$ python -q
>>> import numpy as np
>>> np.set_printoptions(suppress=True, linewidth=140)
>>> tidy = lambda a: np.round(a, 3) + 0
>>> F = np.loadtxt("sample2.csv", delimiter=",")
>>> print(F)
[[1. 3. 1. 3.]
 [0. 0. 3. 3.]
 [0. 0. 0. 1.]
 [0. 3. 0. 0.]]
>>> F.sum(axis=1)
array([8., 6., 1., 3.])
>>> tidy(np.linalg.svd(F, compute_uv=False))
array([5.787, 3.602, 1.183, 0.365])
>>> np.count_nonzero(F)
np.int64(8)
>>> q, evecs = np.linalg.qr(F[:, :1])[0], np.linalg.qr(F[:, 1:])[0]
>>> sig = np.linalg.svd(q.T @ evecs, compute_uv=False)
>>> tidy(np.linalg.norm(q @ q.T - evecs @ evecs.T, 2))
np.float64(1.0)
>>> tidy(np.linalg.norm(F) ** 2 / np.linalg.norm(F, 2) ** 2)
np.float64(1.433)
>>> tidy(np.linalg.norm(F, axis=0))
array([1.   , 4.243, 3.162, 4.359])
>>> Uu, sig, VT = np.linalg.svd(F, full_matrices=False)
>>> tidy(Uu.T @ F @ VT.T)
array([[5.787, 0.   , 0.   , 0.   ],
       [0.   , 3.602, 0.   , 0.   ],
       [0.   , 0.   , 1.183, 0.   ],
       [0.   , 0.   , 0.   , 0.365]])
>>> print(tidy(Uu.T @ Uu))
[[1. 0. 0. 0.]
 [0. 1. 0. 0.]
 [0. 0. 1. 0.]
 [0. 0. 0. 1.]]
>>> tidy(np.abs(VT[0]))
array([0.128, 0.526, 0.439, 0.717])
>>> tidy(np.cumsum(sig ** 2) / np.sum(sig ** 2))
array([0.698, 0.968, 0.997, 1.   ])
>>> print(tidy(VT @ VT.T))
[[1. 0. 0. 0.]
 [0. 1. 0. 0.]
 [0. 0. 1. 0.]
 [0. 0. 0. 1.]]
>>> print(tidy(sig))
[5.787 3.602 1.183 0.365]
>>> tidy(np.sqrt((sig ** 2).sum())), tidy(np.linalg.norm(F))
(np.float64(6.928), np.float64(6.928))
>>> vec = np.array([0, 1, 0, -1])
>>> rhs = F @ vec
>>> rhs
array([ 0., -3., -1.,  3.])
>>> tidy(np.linalg.solve(F, rhs))
array([ 0.,  1.,  0., -1.])
>>> tidy(np.linalg.solve(F, rhs + F[:, 0]))
array([ 1.,  1.,  0., -1.])
>>> rng = np.random.default_rng(903)
>>> arr = rng.normal(size=(32, 7))
>>> arr = 10 * arr / np.linalg.norm(arr, axis=1, keepdims=True)
>>> print(tidy(arr))
[[ 0.209  2.45  -4.654  1.479 -7.184 -4.252 -0.641]
 [ 3.126 -4.824  3.357  4.695 -1.419  2.625  4.974]
 [ 7.918  2.781 -2.766 -4.284 -0.721 -1.732  0.225]
 [-1.014  3.436  4.66  -3.156  1.09   7.368  0.128]
 [ 7.404  0.957  2.333  0.198  1.274 -5.195  3.19 ]
 [ 0.243  5.001  4.618 -0.701  2.681 -2.178 -6.417]
 [ 4.622  3.418  1.481 -0.314 -5.999  5.28   0.888]
 [-0.236  0.984 -3.695  1.168  2.547  8.773  0.719]
 [-3.391  6.354  0.781 -0.33   1.086 -6.797 -0.166]
 [-0.137 -4.685  6.283 -4.092  3.017  1.836 -3.055]
 [ 4.809  0.087  4.049  0.241 -3.305  5.852 -3.904]
 [-4.516  3.851  0.242 -3.359  0.229 -3.321  6.507]
 [-1.957  7.261 -0.688  5.401  1.482 -3.173  1.243]
 [-5.997  6.588 -1.004 -3.277 -1.834 -0.937  2.156]
 [-2.928 -4.293 -3.547  1.512  1.227  4.464  6.058]
 [ 0.835  1.031 -3.183  3.207  5.828 -4.567 -4.796]
 [-3.694  3.574  4.499  0.5    0.189 -5.884 -4.293]
 [-1.13   5.404 -2.043 -2.609  2.477  2.319  6.858]
 [-0.122  5.828 -1.427  7.679  2.167 -0.291  0.483]
 [ 3.281 -0.876  5.931 -0.422  4.793 -1.216  5.353]
 [-5.477 -3.698 -3.619 -3.084 -3.145  2.554 -4.16 ]
 [-5.352  4.447  3.613 -4.12  -0.332  4.422 -1.375]
 [-0.364  2.808 -3.607  2.584  4.055  2.002 -7.2  ]
 [ 1.489  0.85  -0.118 -1.848 -6.239  7.356 -0.768]
 [-0.812  3.966 -4.949 -6.437  1.813  2.694  2.672]
 [-4.021 -4.023 -2.755  7.209 -0.018 -2.489  1.373]
 [ 6.463 -2.993 -0.163 -5.749 -0.433 -2.752 -2.903]
 [-0.053 -0.082  8.66  -0.115 -2.465  3.161  2.986]
 [ 1.612  0.826 -6.653 -1.023  5.526 -4.409  1.195]
 [-2.215 -5.099  2.982  1.814  7.518  0.502  0.369]
 [ 1.26   8.618  0.941 -0.646 -1.346 -2.777  3.648]
 [ 2.22   4.972 -2.235 -0.036  1.408  0.643 -7.935]]
>>> vec = np.array([2, 1, 1, 1, 2, 1, 2])
>>> np.sign((arr @ vec).round(6))
array([-1.,  1.,  1.,  1.,  1., -1.,  1.,  1., -1., -1.,  1.,  1.,  1., -1.,  1.,  1., -1.,  1.,  1.,  1., -1., -1., -1., -1.,  1., -1.,
       -1.,  1.,  1.,  1.,  1., -1.])
>>> print((arr @ vec).argmax())
19
>>> z = rng.permutation(7)
>>> other = arr[:, z] * rng.choice([-1, 1], 7)
>>> tidy(other)
array([[-1.479, -0.209,  4.654, -2.45 , -0.641,  4.252,  7.184],
       [-4.695, -3.126, -3.357,  4.824,  4.974, -2.625,  1.419],
       [ 4.284, -7.918,  2.766, -2.781,  0.225,  1.732,  0.721],
       [ 3.156,  1.014, -4.66 , -3.436,  0.128, -7.368, -1.09 ],
       [-0.198, -7.404, -2.333, -0.957,  3.19 ,  5.195, -1.274],
       [ 0.701, -0.243, -4.618, -5.001, -6.417,  2.178, -2.681],
       [ 0.314, -4.622, -1.481, -3.418,  0.888, -5.28 ,  5.999],
       [-1.168,  0.236,  3.695, -0.984,  0.719, -8.773, -2.547],
       [ 0.33 ,  3.391, -0.781, -6.354, -0.166,  6.797, -1.086],
       [ 4.092,  0.137, -6.283,  4.685, -3.055, -1.836, -3.017],
       [-0.241, -4.809, -4.049, -0.087, -3.904, -5.852,  3.305],
       [ 3.359,  4.516, -0.242, -3.851,  6.507,  3.321, -0.229],
       [-5.401,  1.957,  0.688, -7.261,  1.243,  3.173, -1.482],
       [ 3.277,  5.997,  1.004, -6.588,  2.156,  0.937,  1.834],
       [-1.512,  2.928,  3.547,  4.293,  6.058, -4.464, -1.227],
       [-3.207, -0.835,  3.183, -1.031, -4.796,  4.567, -5.828],
       [-0.5  ,  3.694, -4.499, -3.574, -4.293,  5.884, -0.189],
       [ 2.609,  1.13 ,  2.043, -5.404,  6.858, -2.319, -2.477],
       [-7.679,  0.122,  1.427, -5.828,  0.483,  0.291, -2.167],
       [ 0.422, -3.281, -5.931,  0.876,  5.353,  1.216, -4.793],
       [ 3.084,  5.477,  3.619,  3.698, -4.16 , -2.554,  3.145],
       [ 4.12 ,  5.352, -3.613, -4.447, -1.375, -4.422,  0.332],
       [-2.584,  0.364,  3.607, -2.808, -7.2  , -2.002, -4.055],
       [ 1.848, -1.489,  0.118, -0.85 , -0.768, -7.356,  6.239],
       [ 6.437,  0.812,  4.949, -3.966,  2.672, -2.694, -1.813],
       [-7.209,  4.021,  2.755,  4.023,  1.373,  2.489,  0.018],
       [ 5.749, -6.463,  0.163,  2.993, -2.903,  2.752,  0.433],
       [ 0.115,  0.053, -8.66 ,  0.082,  2.986, -3.161,  2.465],
       [ 1.023, -1.612,  6.653, -0.826,  1.195,  4.409, -5.526],
       [-1.814,  2.215, -2.982,  5.099,  0.369, -0.502, -7.518],
       [ 0.646, -1.26 , -0.941, -8.618,  3.648,  2.777,  1.346],
       [ 0.036, -2.22 ,  2.235, -4.972, -7.935, -0.643, -1.408]])
>>> Uu, _, VT = np.linalg.svd(arr.T @ other)
>>> tidy(Uu @ VT)
array([[ 0., -1.,  0.,  0.,  0.,  0.,  0.],
       [ 0.,  0.,  0., -1.,  0.,  0.,  0.],
       [ 0.,  0., -1.,  0.,  0.,  0.,  0.],
       [-1.,  0.,  0.,  0.,  0.,  0.,  0.],
       [ 0.,  0.,  0.,  0.,  0.,  0., -1.],
       [ 0.,  0.,  0.,  0.,  0., -1.,  0.],
       [ 0.,  0.,  0.,  0.,  1.,  0.,  0.]])
>>> z
array([3, 0, 2, 1, 6, 5, 4])
>>> Uu, sig, VT = np.linalg.svd(arr, full_matrices=False)
>>> np.abs(Uu[:, 0]).round(6).argmax()
np.int64(8)
>>> tidy(np.abs(VT[0]))
array([0.161, 0.547, 0.315, 0.156, 0.242, 0.696, 0.084])
>>> tidy(sig / sig[0])
array([1.   , 0.888, 0.833, 0.799, 0.751, 0.668, 0.645])
>>> tidy(Uu.T @ arr @ VT.T)
array([[26.527,  0.   ,  0.   ,  0.   ,  0.   ,  0.   ,  0.   ],
       [ 0.   , 23.547,  0.   ,  0.   ,  0.   ,  0.   ,  0.   ],
       [ 0.   ,  0.   , 22.106,  0.   ,  0.   ,  0.   ,  0.   ],
       [ 0.   ,  0.   ,  0.   , 21.184,  0.   ,  0.   ,  0.   ],
       [ 0.   ,  0.   ,  0.   ,  0.   , 19.933,  0.   ,  0.   ],
       [ 0.   ,  0.   ,  0.   ,  0.   ,  0.   , 17.718,  0.   ],
       [ 0.   ,  0.   ,  0.   ,  0.   ,  0.   ,  0.   , 17.122]])
>>> Uu.shape, sig.shape, VT.shape
((32, 7), (7,), (7, 7))
>>> print(tidy(np.sqrt((sig ** 2).sum())), tidy(np.linalg.norm(arr)))
56.569 56.569
>>> tidy(sig)
array([26.527, 23.547, 22.106, 21.184, 19.933, 17.718, 17.122])
>>> cen = (arr - arr.mean(axis=0)) / arr.std(axis=0)
>>> np.argwhere(np.abs(cen) > 2)
array([[ 0,  4],
       [ 2,  0],
       [ 4,  0],
       [ 7,  5],
       [18,  3],
       [23,  4],
       [25,  3],
       [27,  2],
       [29,  4],
       [31,  6]])
>>> tidy(cen.std(axis=0))
array([1., 1., 1., 1., 1., 1., 1.])
>>> coef = np.linalg.lstsq(np.delete(cen, 0, axis=1), cen[:, 0])[0]
>>> np.abs(coef).argmax()
np.int64(0)
>>> tidy(1 - np.var(cen[:, 0] - np.delete(cen, 0, axis=1) @ coef))
np.float64(0.04)
>>> data = np.loadtxt("test9.csv", delimiter=",")
>>> data
array([[0., 0., 1., 3., 2., 2., 0., 1., 3., 0., 0., 3.],
       [0., 0., 1., 3., 1., 2., 1., 0., 1., 3., 0., 1.],
       [1., 1., 0., 0., 0., 0., 0., 0., 0., 0., 0., 0.],
       [3., 3., 0., 0., 0., 0., 0., 0., 0., 0., 0., 0.],
       [2., 1., 0., 0., 0., 0., 0., 0., 0., 0., 0., 0.],
       [2., 2., 0., 0., 0., 0., 0., 0., 0., 0., 0., 0.],
       [0., 1., 0., 0., 0., 0., 0., 0., 0., 0., 0., 0.],
       [1., 0., 0., 0., 0., 0., 0., 0., 0., 0., 0., 0.],
       [3., 1., 0., 0., 0., 0., 0., 0., 0., 0., 0., 0.],
       [0., 3., 0., 0., 0., 0., 0., 0., 0., 0., 0., 0.],
       [0., 0., 0., 0., 0., 0., 0., 0., 0., 0., 0., 0.],
       [3., 1., 0., 0., 0., 0., 0., 0., 0., 0., 0., 0.]])
>>> rank = np.linalg.matrix_rank(data)
>>> rank
np.int64(4)
>>> null = np.linalg.svd(data)[2][rank:].T
>>> [int(np.linalg.matrix_rank(data[:i])) for i in range(1, len(data) + 1)]
[1, 2, 3, 3, 4, 4, 4, 4, 4, 4, 4, 4]
>>> np.abs(np.diag(np.linalg.qr(data)[1])) > 1e-9
array([ True,  True,  True, False,  True, False, False, False, False, False, False, False])
>>> tidy(np.trace(np.linalg.pinv(data) @ data))
np.float64(4.0)
>>> np.allclose(data[:-1].T @ np.linalg.lstsq(data[:-1].T, data[-1])[0], data[-1])
True
>>> np.unique(data.round(6), axis=0).shape
(11, 12)
>>> feats = np.load("out11.npy")
>>> feats
array([[ 0.,  0.,  0.,  1.,  2.,  0.],
       [ 0.,  0.,  0., -1.,  0., -2.],
       [ 0.,  0.,  0.,  1.,  2.,  0.],
       [ 1., -1.,  1.,  0.,  0.,  0.],
       [ 2.,  0.,  2.,  0.,  0.,  0.],
       [ 0., -2.,  0.,  0.,  0.,  0.]])
>>> [round(float(x), 3) for x in np.linalg.svd(feats, compute_uv=False)[:3]]
[3.221, 3.221, 2.151]
>>> tidy(np.linalg.norm(feats, 2) / np.linalg.norm(feats))
np.float64(0.588)
>>> np.linalg.cond(feats) > 100
np.True_
>>> np.linalg.matrix_rank(feats, rtol=0.1)
np.int64(4)
>>> z = rng.permutation(6)
>>> z
array([1, 3, 4, 2, 0, 5])
>>> other = feats[z][:, z]
>>> tidy(np.sort(np.abs(np.linalg.eigvals(other))))
array([0.   , 0.   , 2.151, 2.151, 3.221, 3.221])
>>> def softmax(z):
...     e = np.exp(z - z.max(axis=-1, keepdims=True))
...     return e / e.sum(axis=-1, keepdims=True)
... 
>>> tidy(softmax(feats[0] + -3))
array([0.071, 0.071, 0.071, 0.193, 0.524, 0.071])
>>> print(tidy(softmax(feats[0])))
[0.071 0.071 0.071 0.193 0.524 0.071]
>>> att = feats @ feats.T / np.sqrt(6)
>>> softmax(att).round(6).argmax(axis=1)
array([0, 1, 0, 4, 4, 5])
>>> w, evecs = np.linalg.eigh(feats)
>>> tidy(np.linalg.svd(feats, compute_uv=False))
array([3.221, 3.221, 2.151, 2.151, 0.   , 0.   ])
>>> tidy(np.linalg.eigvalsh(feats + -2 * np.eye(6)))
array([-5.221, -4.151, -2.   , -2.   ,  0.151,  1.221])
>>> tidy(w.sum()), np.trace(feats)
(np.float64(0.0), np.float64(0.0))
>>> tidy(np.linalg.eigvalsh(feats @ feats))
array([ 0.   ,  0.   ,  4.628,  4.628, 10.372, 10.372])
>>> w, evecs = np.linalg.eigh(feats)
>>> vec = np.array([-1, -2, 3, -2, 0, -2])
>>> vec @ feats @ vec
np.float64(-32.0)
>>> print(tidy(vec @ feats @ vec / (vec @ vec)), tidy(w[0]), tidy(w[-1]))
-1.455 -3.221 3.221
>>> X = np.loadtxt("run11.csv", delimiter=",")
>>> X
array([[ 1. ,  0.1, -0.9, -1.7,  0.7,  0.2,  0.4, -0.2,  1.2, -2. ,  1.4],
       [ 0.2,  0.3,  1.3,  0.1, -1.6, -1.2, -0.5, -0.1, -1.1,  0.6,  0.1],
       [ 0.7,  1.2,  1.5,  0.6, -0.7,  1.1,  1.7, -0.9,  0.2, -1.1,  0.7],
       [-0.7, -2.2,  0.1, -1.1, -3. , -1.3, -0.3,  0.2,  0.1, -1.9, -0.4],
       [-1.2, -2.1, -0.1,  1.1, -0.1,  1.6,  0.3, -0.2,  0.5, -1.9,  0.3],
       [ 0.5,  0.8, -1.2, -3.1, -0.7,  0.4, -1. , -1.4,  0.9,  0.9, -0.8],
       [-0.2,  1.4,  0.8,  1.9,  0.6,  1.4,  1. ,  2.1, -1.2,  1.4,  1.5],
       [ 0.3,  1.5, -0.8, -0.6, -0.5, -1.2,  0.5,  0.2, -0.7,  0.2, -0.5],
       [ 0.5,  1.2, -1.7,  0.1,  1.3,  0.8,  0.4, -0.3,  0.2,  0.4,  1.7],
       [-0.5,  1.2, -0.6, -0.1,  1.1,  0. ,  1.8, -0.2,  1. , -1.8, -0.5],
       [ 0.4, -0.9, -0.5, -0.7, -0.9, -0.2, -0.8,  0.6,  0.2, -1.4, -1.1],
       [ 0. ,  0.4,  0.8,  1.7,  0.4,  1.8, -1.1, -2. ,  0.4,  0.5, -0.8],
       [ 1.9, -0.6, -0.4,  2.2, -0.7,  2.2,  0.9, -0.6,  1.3,  1. , -0.2],
       [ 0.2,  0.6,  0.4,  0.9,  0. , -0.5,  0.9,  1.4,  0.1,  1.2,  1. ],
       [-0.6,  1.1, -1.5, -1.1, -0.3,  0.7, -0.2, -0.4,  0.2,  0.8,  0. ],
       [-0.3, -0.7,  1.2, -2. ,  0.4,  0.1,  1.2, -0.5, -2.1,  1.6,  0. ],
       [-1.2,  1.8,  0.1, -1.1,  0.7, -0.7,  0.2,  2. , -1.6,  0.8, -0.5],
       [ 1.2,  2. , -0.3, -0.5, -0.4,  0.8,  0.9,  0.9, -0.9, -1.6,  0.2],
       [-2. ,  0.2,  0. ,  0.3, -0.1,  0.2, -0.6,  1. ,  0.6, -0.7, -0.3],
       [ 0.5,  0.2,  0. , -0.7, -1.3,  1. , -0.4,  0.6, -1.8,  0.4, -0.3],
       [ 0.2, -1.3, -0.9, -1.8, -1.1, -2.8, -1.7, -0.7,  0.7, -1.6, -0.8],
       [ 0.3,  3. ,  5.4,  1.8,  2.4,  0. ,  2.1,  5.4,  0.3, -1.5, -0.6],
       [ 1. ,  0. , -1. , -0.7,  0.3, -1.3, -0.6,  0.6, -0.3,  0.7, -1.2],
       [ 0.7, -1.9, -0.3,  2.1, -1. , -1.1,  0.4,  0.8,  0.3, -0.2, -0.7],
       [ 0.4,  1.2,  0.9,  0.9,  0.1,  0.5,  0.5,  0.2,  0.2,  0.8, -0.4],
       [-0.6,  1.4,  1. ,  0.6,  0.1, -0.2,  1.4,  2.2,  0.6,  1.6,  0.1],
       [ 0.4, -1.3, -1.3, -0.2,  0. , -0.7,  0.5,  0.2,  0.2,  0.7, -0.5],
       [ 0.6,  0.1,  1. , -1. ,  1. ,  0.7,  1.6,  1.2, -0.8,  1.1,  0.7],
       [ 0.4,  1.3,  0.6,  1. ,  0. , -0.4,  0. , -0.5, -2.2,  0. ,  1.6],
       [ 2.7, -0.3, -0.9, -0.9,  0.9, -2.2, -0.6, -0.1, -1.4,  0.5,  0.2],
       [-2.8,  1.1,  0.5,  0.4, -0.1,  0.2, -0.6, -0.2,  1. ,  1.3, -0.8]])
>>> cen = X - X.mean(axis=0)
>>> Uu, sig, VT = np.linalg.svd(cen, full_matrices=False)
>>> print(np.searchsorted(np.cumsum(sig ** 2) / (sig ** 2).sum(), 0.9) + 1)
8
>>> print(tidy(np.abs(VT[-1])))
[0.13  0.066 0.245 0.174 0.075 0.077 0.546 0.22  0.375 0.137 0.609]
